% python3 -q
>>> import numpy as np
>>> np.set_printoptions(precision=3, suppress=True, linewidth=100)
>>> rnd = lambda a: np.round(a, 3) + 0
>>> f = np.array([0, 0, -3, 1, 3, 1, 3, 0, 1, 3, 1, -1]) + 0.5
>>> M = np.outer(f, f) / (f @ f)
>>> rnd(M)
array([[ 0.005,  0.005, -0.024,  0.014,  0.033,  0.014,  0.033,  0.005,  0.014,  0.033,  0.014,
        -0.005],
       [ 0.005,  0.005, -0.024,  0.014,  0.033,  0.014,  0.033,  0.005,  0.014,  0.033,  0.014,
        -0.005],
       [-0.024, -0.024,  0.118, -0.071, -0.165, -0.071, -0.165, -0.024, -0.071, -0.165, -0.071,
         0.024],
       [ 0.014,  0.014, -0.071,  0.042,  0.099,  0.042,  0.099,  0.014,  0.042,  0.099,  0.042,
        -0.014],
       [ 0.033,  0.033, -0.165,  0.099,  0.231,  0.099,  0.231,  0.033,  0.099,  0.231,  0.099,
        -0.033],
       [ 0.014,  0.014, -0.071,  0.042,  0.099,  0.042,  0.099,  0.014,  0.042,  0.099,  0.042,
        -0.014],
       [ 0.033,  0.033, -0.165,  0.099,  0.231,  0.099,  0.231,  0.033,  0.099,  0.231,  0.099,
        -0.033],
       [ 0.005,  0.005, -0.024,  0.014,  0.033,  0.014,  0.033,  0.005,  0.014,  0.033,  0.014,
        -0.005],
       [ 0.014,  0.014, -0.071,  0.042,  0.099,  0.042,  0.099,  0.014,  0.042,  0.099,  0.042,
        -0.014],
       [ 0.033,  0.033, -0.165,  0.099,  0.231,  0.099,  0.231,  0.033,  0.099,  0.231,  0.099,
        -0.033],
       [ 0.014,  0.014, -0.071,  0.042,  0.099,  0.042,  0.099,  0.014,  0.042,  0.099,  0.042,
        -0.014],
       [-0.005, -0.005,  0.024, -0.014, -0.033, -0.014, -0.033, -0.005, -0.014, -0.033, -0.014,
         0.005]])
>>> left, sig, Vh = np.linalg.svd(M)
>>> np.argmax(sig[:-1] / (sig[1:] + 1e-6)) + 1
np.int64(1)
>>> rnd(sig)
array([1., 0., 0., 0., 0., 0., 0., 0., 0., 0., 0., 0.])
>>> M2 = left[:, :1] @ np.diag(sig[:1]) @ Vh[:1]
>>> rnd(np.abs(M - M2).max())
np.float64(0.0)
>>> rnd(np.linalg.norm(M - M2, 2)), rnd(sig[1])
(np.float64(0.0), np.float64(0.0))
>>> rnd(np.linalg.norm(M - M2) / np.linalg.norm(M))
np.float64(0.0)
>>> rnd(M2)
array([[ 0.005,  0.005, -0.024,  0.014,  0.033,  0.014,  0.033,  0.005,  0.014,  0.033,  0.014,
        -0.005],
       [ 0.005,  0.005, -0.024,  0.014,  0.033,  0.014,  0.033,  0.005,  0.014,  0.033,  0.014,
        -0.005],
       [-0.024, -0.024,  0.118, -0.071, -0.165, -0.071, -0.165, -0.024, -0.071, -0.165, -0.071,
         0.024],
       [ 0.014,  0.014, -0.071,  0.042,  0.099,  0.042,  0.099,  0.014,  0.042,  0.099,  0.042,
        -0.014],
       [ 0.033,  0.033, -0.165,  0.099,  0.231,  0.099,  0.231,  0.033,  0.099,  0.231,  0.099,
        -0.033],
       [ 0.014,  0.014, -0.071,  0.042,  0.099,  0.042,  0.099,  0.014,  0.042,  0.099,  0.042,
        -0.014],
       [ 0.033,  0.033, -0.165,  0.099,  0.231,  0.099,  0.231,  0.033,  0.099,  0.231,  0.099,
        -0.033],
       [ 0.005,  0.005, -0.024,  0.014,  0.033,  0.014,  0.033,  0.005,  0.014,  0.033,  0.014,
        -0.005],
       [ 0.014,  0.014, -0.071,  0.042,  0.099,  0.042,  0.099,  0.014,  0.042,  0.099,  0.042,
        -0.014],
       [ 0.033,  0.033, -0.165,  0.099,  0.231,  0.099,  0.231,  0.033,  0.099,  0.231,  0.099,
        -0.033],
       [ 0.014,  0.014, -0.071,  0.042,  0.099,  0.042,  0.099,  0.014,  0.042,  0.099,  0.042,
        -0.014],
       [-0.005, -0.005,  0.024, -0.014, -0.033, -0.014, -0.033, -0.005, -0.014, -0.033, -0.014,
         0.005]])
